% ipython --no-banner

In [1]: import numpy as np

In [2]: import numpy.linalg as la

In [3]: np.set_printoptions(suppress=True, linewidth=160)

In [4]: tidy = lambda a: np.round(a, 1) + 0

In [5]: data = np.loadtxt("x.csv", delimiter=",")

In [6]: data
Out[6]: 
array([[0., 0., 0., 3., 0., 0., 0.],
       [0., 0., 0., 0., 0., 0., 3.],
       [0., 1., 0., 0., 0., 0., 0.],
       [0., 0., 0., 0., 1., 0., 0.],
       [0., 0., 0., 0., 0., 0., 0.],
       [0., 0., 0., 0., 0., 0., 0.],
       [0., 0., 0., 0., 0., 0., 0.]])

In [7]: # row 5 repeats row 4

In [8]: print(data.T @ data)
[[0. 0. 0. 0. 0. 0. 0.]
 [0. 1. 0. 0. 0. 0. 0.]
 [0. 0. 0. 0. 0. 0. 0.]
 [0. 0. 0. 9. 0. 0. 0.]
 [0. 0. 0. 0. 1. 0. 0.]
 [0. 0. 0. 0. 0. 0. 0.]
 [0. 0. 0. 0. 0. 0. 9.]]

In [9]: data @ data.T
Out[9]: 
array([[9., 0., 0., 0., 0., 0., 0.],
       [0., 9., 0., 0., 0., 0., 0.],
       [0., 0., 1., 0., 0., 0., 0.],
       [0., 0., 0., 1., 0., 0., 0.],
       [0., 0., 0., 0., 0., 0., 0.],
       [0., 0., 0., 0., 0., 0., 0.],
       [0., 0., 0., 0., 0., 0., 0.]])

In [10]: data[:, 0] @ data[:, 2]
Out[10]: np.float64(0.0)

In [11]: tidy(la.pinv(data))
Out[11]: 
array([[0. , 0. , 0. , 0. , 0. , 0. , 0. ],
       [0. , 0. , 1. , 0. , 0. , 0. , 0. ],
       [0. , 0. , 0. , 0. , 0. , 0. , 0. ],
       [0.3, 0. , 0. , 0. , 0. , 0. , 0. ],
       [0. , 0. , 0. , 1. , 0. , 0. , 0. ],
       [0. , 0. , 0. , 0. , 0. , 0. , 0. ],
       [0. , 0.3, 0. , 0. , 0. , 0. , 0. ]])

In [12]: data @ data
Out[12]: 
array([[0., 0., 0., 0., 3., 0., 0.],
       [0., 0., 0., 0., 0., 0., 0.],
       [0., 0., 0., 0., 0., 0., 3.],
       [0., 0., 0., 0., 0., 0., 0.],
       [0., 0., 0., 0., 0., 0., 0.],
       [0., 0., 0., 0., 0., 0., 0.],
       [0., 0., 0., 0., 0., 0., 0.]])

In [13]: tidy(np.sort(la.eigvals(data).real))
Out[13]: array([0., 0., 0., 0., 0., 0., 0.])

In [14]: print((la.matrix_power((data != 0) + (data.T != 0) + np.eye(7), 7) > 0).astype(int))
[[1 0 0 1 1 0 0]
 [0 1 1 0 0 0 1]
 [0 1 1 0 0 0 1]
 [1 0 0 1 1 0 0]
 [1 0 0 1 1 0 0]
 [0 0 0 0 0 1 0]
 [0 1 1 0 0 0 1]]

In [15]: np.flatnonzero(la.matrix_power((data != 0) + (data.T != 0) + np.eye(7), 7)[5])
Out[15]: array([5])

In [16]: (data != 0).astype(int)
Out[16]: 
array([[0, 0, 0, 1, 0, 0, 0],
       [0, 0, 0, 0, 0, 0, 1],
       [0, 1, 0, 0, 0, 0, 0],
       [0, 0, 0, 0, 1, 0, 0],
       [0, 0, 0, 0, 0, 0, 0],
       [0, 0, 0, 0, 0, 0, 0],
       [0, 0, 0, 0, 0, 0, 0]])

In [17]: tidy(la.det(data))
Out[17]: np.float64(0.0)

In [18]: W = np.array([[-3, 3, 2, -5],
    ...:     [0, 4, 5, -4],
    ...:     [-1, -2, -4, 3],
    ...:     [-3, 2, -2, -3],
    ...:     [-1, 4, -2, 2],
    ...:     [1, 3, -1, -4],
    ...:     [5, -3, 3, 2]])

In [19]: coef = np.array([-2, 3, -2, 2])

In [20]: hid = np.maximum(data @ W + coef, 0)

In [21]: la.matrix_rank(hid)
Out[21]: np.int64(4)

In [22]: hid
Out[22]: 
array([[ 0.,  9.,  0.,  0.],
       [13.,  0.,  7.,  8.],
       [ 0.,  7.,  3.,  0.],
       [ 0.,  7.,  0.,  4.],
       [ 0.,  3.,  0.,  2.],
       [ 0.,  3.,  0.,  2.],
       [ 0.,  3.,  0.,  2.]])

In [23]: (hid > 0).astype(int)
Out[23]: 
array([[0, 1, 0, 0],
       [1, 0, 1, 1],
       [0, 1, 1, 0],
       [0, 1, 0, 1],
       [0, 1, 0, 1],
       [0, 1, 0, 1],
       [0, 1, 0, 1]])

In [24]: basis = np.array([[1, 3, 2], [1, 3, 2], [3, 0, 1], [1, 3, 2]])

In [25]: W @ basis
Out[25]: 
array([[  1, -15,  -8],
       [ 15,   0,   5],
       [-12,   0,  -4],
       [-10, -12, -10],
       [ -1,  15,   8],
       [ -3,   0,  -1],
       [ 13,  12,  11]])

In [26]: hid @ basis
Out[26]: 
array([[ 9., 27., 18.],
       [42., 63., 49.],
       [16., 21., 17.],
       [11., 33., 22.],
       [ 5., 15., 10.],
       [ 5., 15., 10.],
       [ 5., 15., 10.]])

In [27]: hid.reshape(-1, 2)
Out[27]: 
array([[ 0.,  9.],
       [ 0.,  0.],
       [13.,  0.],
       [ 7.,  8.],
       [ 0.,  7.],
       [ 3.,  0.],
       [ 0.,  7.],
       [ 0.,  4.],
       [ 0.,  3.],
       [ 0.,  2.],
       [ 0.,  3.],
       [ 0.,  2.],
       [ 0.,  3.],
       [ 0.,  2.]])

In [28]: hid.ravel(order="F")
Out[28]: array([ 0., 13.,  0.,  0.,  0.,  0.,  0.,  9.,  0.,  7.,  7.,  3.,  3.,  3.,  0.,  7.,  3.,  0.,  0.,  0.,  0.,  0.,  8.,  0.,  4.,  2.,  2.,  2.])

In [29]: blk = hid.reshape(7, 2, -1)

In [30]: blk.transpose(1, 0, 2)
Out[30]: 
array([[[ 0.,  9.],
        [13.,  0.],
        [ 0.,  7.],
        [ 0.,  7.],
        [ 0.,  3.],
        [ 0.,  3.],
        [ 0.,  3.]],

       [[ 0.,  0.],
        [ 7.,  8.],
        [ 3.,  0.],
        [ 0.,  4.],
        [ 0.,  2.],
        [ 0.,  2.],
        [ 0.,  2.]]])

In [31]: print(tidy(np.trace(la.pinv(data) @ data)))
4.0

In [32]: np.abs(np.diag(la.qr(data)[1])) > 1e-9
Out[32]: array([False,  True, False, False, False, False, False])

In [33]: try:
    ...:     la.inv(data)
    ...: except la.LinAlgError as e:
    ...:     print("failed:", e)
    ...: 
failed: Singular matrix

In [34]: tidy(data @ la.pinv(data) @ data)
Out[34]: 
array([[0., 0., 0., 3., 0., 0., 0.],
       [0., 0., 0., 0., 0., 0., 3.],
       [0., 1., 0., 0., 0., 0., 0.],
       [0., 0., 0., 0., 1., 0., 0.],
       [0., 0., 0., 0., 0., 0., 0.],
       [0., 0., 0., 0., 0., 0., 0.],
       [0., 0., 0., 0., 0., 0., 0.]])

In [35]: la.lstsq(data[:-1].T, data[-1])[2]
Out[35]: np.int32(4)

In [36]: np.allclose(data[:-1].T @ la.lstsq(data[:-1].T, data[-1])[0], data[-1])
Out[36]: True
